>>> import numpy as np
>>> np.set_printoptions(precision=2, suppress=True, linewidth=120)
>>> data = np.loadtxt("test6.csv", delimiter=",")
>>> print(data)
[[-1.  2.  1.  1. -1.  2.  2.  2.]
 [-1.  2.  1.  1. -1.  2.  2.  2.]
 [-3. -1. -1.  2. -2. -1. -1. -2.]]
>>> Uu, sv, Vh = np.linalg.svd(data)
>>> print(sv.round(2) + 0)
[6.47 4.81 0.  ]
>>> print(np.argmax(sv[:-1] / (sv[1:] + 1e-6)) + 1)
2
>>> other = Uu[:, :2] @ np.diag(sv[:2]) @ Vh[:2]
>>> print(np.linalg.matrix_rank(other))
2
>>> print(round(float(np.abs(data - other).max()), 2))
0.0
>>> print(round(np.linalg.norm(data - other, 2), 2), round(float(sv[2]), 2))
0.0 0.0
>>> print(other)
[[-1.  2.  1.  1. -1.  2.  2.  2.]
 [-1.  2.  1.  1. -1.  2.  2.  2.]
 [-3. -1. -1.  2. -2. -1. -1. -2.]]
>>> print(np.linalg.matrix_rank(data, rtol=0.05))
2
>>> x = np.array([3, -3, -2, -2, -3, 0, -2, -1])
>>> print(np.linalg.norm(data @ x) <= np.linalg.norm(data, 2) * np.linalg.norm(x) + 1e-9)
True
>>> print((data * x).sum(axis=1))
[-16. -16.   2.]
>>> print(data @ (2 * x))
[-32. -32.   4.]
>>> print(np.sign((data @ x).round(6)))
[-1. -1.  1.]
>>> rk = np.linalg.matrix_rank(data)
>>> print(rk)
2
>>> null = np.linalg.svd(data)[2][rk:].T
>>> print(np.linalg.matrix_rank(data.T @ data), np.linalg.matrix_rank(data @ data.T))
2 2
>>> print([int(np.linalg.matrix_rank(data[:, :j + 1])) for j in range(8)])
[1, 2, 2, 2, 2, 2, 2, 2]
>>> print(np.allclose(data @ null, 0))
True
>>> print([int(np.linalg.matrix_rank(data[:i])) for i in range(1, len(data) + 1)])
[1, 1, 2]
>>> J = np.array([[2, -2, 2, 4],
...     [-2, 2, -2, -4],
...     [3, -3, 3, 6],
...     [3, -3, 3, 6],
...     [1, -1, 1, 2],
...     [0, 0, 0, 0],
...     [1, -1, 1, 2]])
>>> print(J)
[[ 2 -2  2  4]
 [-2  2 -2 -4]
 [ 3 -3  3  6]
 [ 3 -3  3  6]
 [ 1 -1  1  2]
 [ 0  0  0  0]
 [ 1 -1  1  2]]
>>> rk = np.linalg.matrix_rank(J)
>>> print(rk)
1
>>> null = np.linalg.svd(J)[2][rk:].T
>>> print([int(np.linalg.matrix_rank(J[:i])) for i in range(1, len(J) + 1)])
[1, 1, 1, 1, 1, 1, 1]
>>> print(np.allclose(J @ null, 0))
True
>>> print([int(np.linalg.matrix_rank(np.delete(J, i, axis=0))) for i in range(7)])
[1, 1, 1, 1, 1, 1, 1]
>>> print(np.linalg.matrix_rank(J.T @ J), np.linalg.matrix_rank(J @ J.T))
1 1
>>> Uu, sv, Vh = np.linalg.svd(J)
>>> print(sv.round(2) + 0)
[14.  0.  0.  0.]
>>> other = Uu[:, :1] @ np.diag(sv[:1]) @ Vh[:1]
>>> print(round(float(np.abs(J - other).max()), 2))
0.0
>>> print(other)
[[ 2. -2.  2.  4.]
 [-2.  2. -2. -4.]
 [ 3. -3.  3.  6.]
 [ 3. -3.  3.  6.]
 [ 1. -1.  1.  2.]
 [ 0.  0.  0.  0.]
 [ 1. -1.  1.  2.]]
>>> print(np.linalg.matrix_rank(other))
1
>>> print(np.linalg.matrix_rank(J, rtol=0.1))
1
>>> print([round(float(x), 2) for x in np.linalg.svd(J, compute_uv=False)[:3]])
[14.0, 0.0, 0.0]
>>> print(np.linalg.cond(J) > 100)
True
>>> Uu, sv, Vh = np.linalg.svd(J, full_matrices=False)
>>> print(np.round(Vh @ Vh.T, 2) + 0)
[[1. 0. 0. 0.]
 [0. 1. 0. 0.]
 [0. 0. 1. 0.]
 [0. 0. 0. 1.]]
>>> print(sv.round(2) + 0)
[14.  0.  0.  0.]
>>> print(np.cumsum(sv ** 2) / np.sum(sv ** 2))
[1. 1. 1. 1.]
>>> print((sv > 1e-8).sum())
1
>>> m1 = np.load("w.npy")
>>> print(m1)
[[ -58    3    1    1    1    2]
 [   2  141    1    0    0    2]
 [   2    1  100    0    1    3]
 [   3    3    0 -159    0    2]
 [   3    2    0    1  143    3]
 [   2    2    1    2    2 -118]]
>>> print(np.allclose(m1, m1.T))
False
>>> print(np.linalg.svd(m1, compute_uv=False))
[159.28 143.53 140.5  118.07  99.96  57.94]
>>> print(np.round(np.linalg.norm(m1), 2))
304.96
>>> np.linalg.rank(m1)
Traceback (most recent call last):
  File "<python-input-53>", line 1, in <module>
    np.linalg.rank(m1)
    ^^^^^^^^^^^^^^
AttributeError: module 'numpy.linalg' has no attribute 'rank'
>>> print(np.linalg.matrix_rank(m1))
6
>>> print(np.abs(m1).max())
159
>>> rng = np.random.default_rng(751)
>>> other = m1 + rng.integers(-2, 3, (6, 5)) @ rng.integers(-2, 3, (5, 6))
>>> print(other)
[[ -56   10   -1    1    5    4]
 [   1  140   -2   -2    1    0]
 [  16    4   90   -7   -3    5]
 [  10    5   -9 -164    1    2]
 [   6    4    1    2  139    7]
 [   3    6   -2    4   -2 -110]]
>>> print(np.round(np.linalg.svd(other - m1, compute_uv=False), 2) + 0)
[23.51 11.97  8.28  4.77  0.89  0.  ]
>>> print(other - m1)
[[  2   7  -2   0   4   2]
 [ -1  -1  -3  -2   1  -2]
 [ 14   3 -10  -7  -4   2]
 [  7   2  -9  -5   1   0]
 [  3   2   1   1  -4   4]
 [  1   4  -3   2  -4   8]]
>>> print(np.abs(other - m1).sum(axis=1))
[17 10 40 24 15 22]
>>> print(np.trace(other))
39
>>> print(np.sort(np.abs(np.linalg.eigvals(other))))
[ 55.74  90.33 110.02 137.13 141.75 164.45]
>>> print(np.allclose(other, other.T))
False
>>> print(round(np.abs(np.linalg.eigvals(other)).max(), 2))
164.45
>>> print((other - other.T) / 2)
[[ 0.   4.5 -8.5 -4.5 -0.5  0.5]
 [-4.5  0.  -3.  -3.5 -1.5 -3. ]
 [ 8.5  3.   0.   1.  -2.   3.5]
 [ 4.5  3.5 -1.   0.  -0.5 -1. ]
 [ 0.5  1.5  2.   0.5  0.   4.5]
 [-0.5  3.  -3.5  1.  -4.5  0. ]]
>>> print((other + other.T) / 2)
[[ -56.     5.5    7.5    5.5    5.5    3.5]
 [   5.5  140.     1.     1.5    2.5    3. ]
 [   7.5    1.    90.    -8.    -1.     1.5]
 [   5.5    1.5   -8.  -164.     1.5    3. ]
 [   5.5    2.5   -1.     1.5  139.     2.5]
 [   3.5    3.     1.5    3.     2.5 -110. ]]
>>> print(np.allclose(other @ other.T, other.T @ other))
False
>>> Uu, sv, Vh = np.linalg.svd(J)
>>> V = Vh[:(sv > 1e-8).sum()]
>>> x = J[0] + -2 * J[3] + rng.integers(2) * np.eye(4)[1]
>>> print(x)
[-4.  4. -4. -8.]
>>> print(np.allclose(V.T @ V @ x, x))
True
>>> print(np.linalg.matrix_rank(np.vstack([J, x])))
1
>>> print(round(np.linalg.norm(x - V.T @ V @ x), 2))
0.0
>>> print(V.T @ V)
[[ 0.14 -0.14  0.14  0.29]
 [-0.14  0.14 -0.14 -0.29]
 [ 0.14 -0.14  0.14  0.29]
 [ 0.29 -0.29  0.29  0.57]]
